In [1]: import numpy as np

In [2]: from numpy import linalg as LA

In [3]: np.set_printoptions(precision=3, suppress=True, linewidth=100)

In [4]: def tidy(a):
   ...:     return np.round(a, 3) + 0
   ...: 

In [5]: mat = np.load("a.npy")

In [6]: print(mat)
[[4. 0. 3. 0. 3. 0. 0. 3.]
 [0. 4. 0. 3. 0. 3. 3. 0.]
 [3. 0. 4. 0. 3. 0. 0. 3.]
 [0. 3. 0. 4. 0. 3. 3. 0.]
 [3. 0. 3. 0. 4. 0. 0. 3.]
 [0. 3. 0. 3. 0. 4. 3. 0.]
 [0. 3. 0. 3. 0. 3. 4. 0.]
 [3. 0. 3. 0. 3. 0. 0. 4.]]

In [7]: # symmetric, so the eigenvalues are real

In [8]: x0 = np.array([3, 2, 2, 7, 3, 7, 4, 3])

In [9]: y = mat @ x0

In [10]: beta, lr = np.zeros(8), 1 / LA.norm(mat, 2) ** 2

In [11]: for i in range(30):
    ...:     beta -= lr * mat.T @ (mat @ beta - y)
    ...:     if i % 5 == 0: print(i, round(LA.norm(mat @ beta - y), 3))
    ...: 
0 4.305
5 4.179
10 4.056
15 3.938
20 3.823
25 3.711

In [12]: print(tidy(beta))
[2.791 4.511 2.628 5.326 2.791 5.326 4.837 2.791]

In [13]: x0 = np.ones(8)

In [14]: for _ in range(7):
    ...:     x0 = mat @ x0
    ...:     x0 /= LA.norm(x0)
    ...:     print(round(x0 @ mat @ x0, 3))
    ...: 
13.0
13.0
13.0
13.0
13.0
13.0
13.0

In [15]: print(tidy(x0))
[0.354 0.354 0.354 0.354 0.354 0.354 0.354 0.354]

In [16]: X = np.loadtxt("data.csv", delimiter=",")

In [17]: print(X)
[[-1.  0. -2. -3.  0. -2. -1.]
 [-1. -1.  0. -2. -3.  0. -2.]
 [-2. -1. -1.  0. -2. -3.  0.]
 [ 0. -2. -1. -1.  0. -2. -3.]
 [-3.  0. -2. -1. -1.  0. -2.]
 [-2. -3.  0. -2. -1. -1.  0.]
 [ 0. -2. -3.  0. -2. -1. -1.]]

In [18]: print((X @ X)[0])
[ 9. 16. 10. 10.  8. 17. 11.]

In [19]: print(np.allclose(X @ X.T, X.T @ X))
True

In [20]: A = np.load("arr.npy")

In [21]: print(A)
[[-1.256 -0.458 -0.331  1.04   0.69  -0.231]
 [-0.458 -2.316 -0.036 -0.395  0.244  0.282]
 [-0.331 -0.036 -1.392  0.054  0.357  0.37 ]
 [ 1.04  -0.395  0.054 -0.33   0.99  -0.221]
 [ 0.69   0.244  0.357  0.99  -1.825 -0.22 ]
 [-0.231  0.282  0.37  -0.221 -0.22  -1.88 ]]

In [22]: evals, evecs = LA.eigh(A)

In [23]: print(tidy(evecs @ np.diag(evals) @ evecs.T))
[[-1.256 -0.458 -0.331  1.04   0.69  -0.231]
 [-0.458 -2.316 -0.036 -0.395  0.244  0.282]
 [-0.331 -0.036 -1.392  0.054  0.357  0.37 ]
 [ 1.04  -0.395  0.054 -0.33   0.99  -0.221]
 [ 0.69   0.244  0.357  0.99  -1.825 -0.22 ]
 [-0.231  0.282  0.37  -0.221 -0.22  -1.88 ]]

In [24]: print(np.abs(evecs[:, -1]).round(6).argmax())
3

In [25]: print(tidy(evecs.T @ A @ evecs))
[[-3.     0.     0.     0.     0.     0.   ]
 [ 0.    -2.     0.     0.     0.     0.   ]
 [ 0.     0.    -1.999  0.     0.     0.   ]
 [ 0.     0.     0.    -1.999  0.     0.   ]
 [ 0.     0.     0.     0.    -1.     0.   ]
 [ 0.     0.     0.     0.     0.     1.   ]]

In [26]: print(tidy(evals.sum()), np.trace(A))
-8.999 -8.999

In [27]: print((evals > 1e-8).sum(), (evals < -1e-8).sum())
1 5

In [28]: print(tidy(evals))
[-3.    -2.    -1.999 -1.999 -1.     1.   ]

In [29]: print(tidy(LA.eigvalsh(A + -3 * np.eye(6))))
[-6.    -5.    -4.999 -4.999 -4.    -2.   ]

In [30]: print(tidy(evecs.T @ evecs))
[[1. 0. 0. 0. 0. 0.]
 [0. 1. 0. 0. 0. 0.]
 [0. 0. 1. 0. 0. 0.]
 [0. 0. 0. 1. 0. 0.]
 [0. 0. 0. 0. 1. 0.]
 [0. 0. 0. 0. 0. 1.]]

In [31]: print(A.ravel(order="F"))
[-1.256 -0.458 -0.331  1.04   0.69  -0.231 -0.458 -2.316 -0.036 -0.395  0.244  0.282 -0.331 -0.036
 -1.392  0.054  0.357  0.37   1.04  -0.395  0.054 -0.33   0.99  -0.221  0.69   0.244  0.357  0.99
 -1.825 -0.22  -0.231  0.282  0.37  -0.221 -0.22  -1.88 ]

In [32]: print(A.reshape(2, -1))
[[-1.256 -0.458 -0.331  1.04   0.69  -0.231 -0.458 -2.316 -0.036 -0.395  0.244  0.282 -0.331
  -0.036 -1.392  0.054  0.357  0.37 ]
 [ 1.04  -0.395  0.054 -0.33   0.99  -0.221  0.69   0.244  0.357  0.99  -1.825 -0.22  -0.231
   0.282  0.37  -0.221 -0.22  -1.88 ]]

In [33]: T = A.reshape(6, 2, -1)

In [34]: print(T.shape)
(6, 2, 3)

In [35]: print(T[:, 0])
[[-1.256 -0.458 -0.331]
 [-0.458 -2.316 -0.036]
 [-0.331 -0.036 -1.392]
 [ 1.04  -0.395  0.054]
 [ 0.69   0.244  0.357]
 [-0.231  0.282  0.37 ]]

In [36]: print(np.swapaxes(T, 1, 2)[3])
[[ 1.04  -0.33 ]
 [-0.395  0.99 ]
 [ 0.054 -0.221]]

In [37]: print(T.transpose(1, 0, 2))
[[[-1.256 -0.458 -0.331]
  [-0.458 -2.316 -0.036]
  [-0.331 -0.036 -1.392]
  [ 1.04  -0.395  0.054]
  [ 0.69   0.244  0.357]
  [-0.231  0.282  0.37 ]]

 [[ 1.04   0.69  -0.231]
  [-0.395  0.244  0.282]
  [ 0.054  0.357  0.37 ]
  [-0.33   0.99  -0.221]
  [ 0.99  -1.825 -0.22 ]
  [-0.221 -0.22  -1.88 ]]]

In [38]: print(tidy(np.einsum("ihd,ihd->ih", T, T)))
[[1.897 1.611]
 [5.575 0.295]
 [2.049 0.267]
 [1.241 1.138]
 [0.663 4.359]
 [0.27  3.632]]

In [39]: print(tidy(A.mean(axis=0)))
[-0.091 -0.447 -0.163  0.19   0.039 -0.317]

In [40]: print(np.count_nonzero(A))
36

In [41]: print(np.abs(A).max())
2.316

In [42]: print(tidy(LA.norm(A)))
4.795

In [43]: print(tidy(A.sum(axis=0)))
[-0.546 -2.679 -0.978  1.138  0.236 -1.9  ]

In [44]: print(tidy(LA.svd(A, compute_uv=False)))
[3.    2.    1.999 1.999 1.    1.   ]

In [45]: arr = np.load("x.npy")

In [46]: print(arr)
[[-16  11  -1   3  -8  -4   2  -6   0  11  -7   4 -13  -1  12 -16]
 [ 11  -2  -7   0  -7  -8   8   3   2 -10 -11 -13  -6   3  13   1]
 [ -1  -7  -8 -10  -2  15  -6  -6  -2 -16   3   6   2  -1 -13   7]
 [  3   0 -10   8   7  -6   1  -4 -11   3  15  14   0 -10   6   4]
 [ -8  -7  -2   7   4  10  13  -3 -12  -3   7   1  -4   1   1   5]
 [ -4  -8  15  -6  10   0 -14  14   2   6  -5 -15   2  -1  -5  -4]
 [  2   8  -6   1  13 -14   6  -3 -10 -11  10   9  -2   9   8   1]
 [ -6   3  -6  -4  -3  14  -3 -12  -2  -1   0  -8   2   4   9  -2]
 [  0   2  -2 -11 -12   2 -10  -2  -4  -5  -3  12  12   2  -1  -6]
 [ 11 -10 -16   3  -3   6 -11  -1  -5  10  16   7   1  -2  -7   6]
 [ -7 -11   3  15   7  -5  10   0  -3  16  -6  -2  -4  10  -1  -2]
 [  4 -13   6  14   1 -15   9  -8  12   7  -2   0 -11  11   2  -3]
 [-13  -6   2   0  -4   2  -2   2  12   1  -4 -11  14   4 -12   0]
 [ -1   3  -1 -10   1  -1   9   4   2  -2  10  11   4   8   3  -6]
 [ 12  13 -13   6   1  -5   8   9  -1  -7  -1   2 -12   3  -6  -8]
 [-16   1   7   4   5  -4   1  -2  -6   6  -2  -3   0  -6  -8   0]]

In [47]: Q, R = LA.qr(A)

In [48]: print(np.allclose(R.T @ R, A.T @ A))
True

In [49]: print(Q.shape, R.shape)
(6, 6) (6, 6)

In [50]: print(tidy(np.abs(np.diag(R))))
[1.873 2.315 1.402 1.419 1.65  1.687]

In [51]: print(tidy(abs(R[0, 0])), tidy(LA.norm(A[:, 0])))
1.873 1.873

In [52]: print(tidy(np.trace(Q @ Q.T)))
6.0

In [53]: print(tidy(Q @ R))
[[-1.256 -0.458 -0.331  1.04   0.69  -0.231]
 [-0.458 -2.316 -0.036 -0.395  0.244  0.282]
 [-0.331 -0.036 -1.392  0.054  0.357  0.37 ]
 [ 1.04  -0.395  0.054 -0.33   0.99  -0.221]
 [ 0.69   0.244  0.357  0.99  -1.825 -0.22 ]
 [-0.231  0.282  0.37  -0.221 -0.22  -1.88 ]]
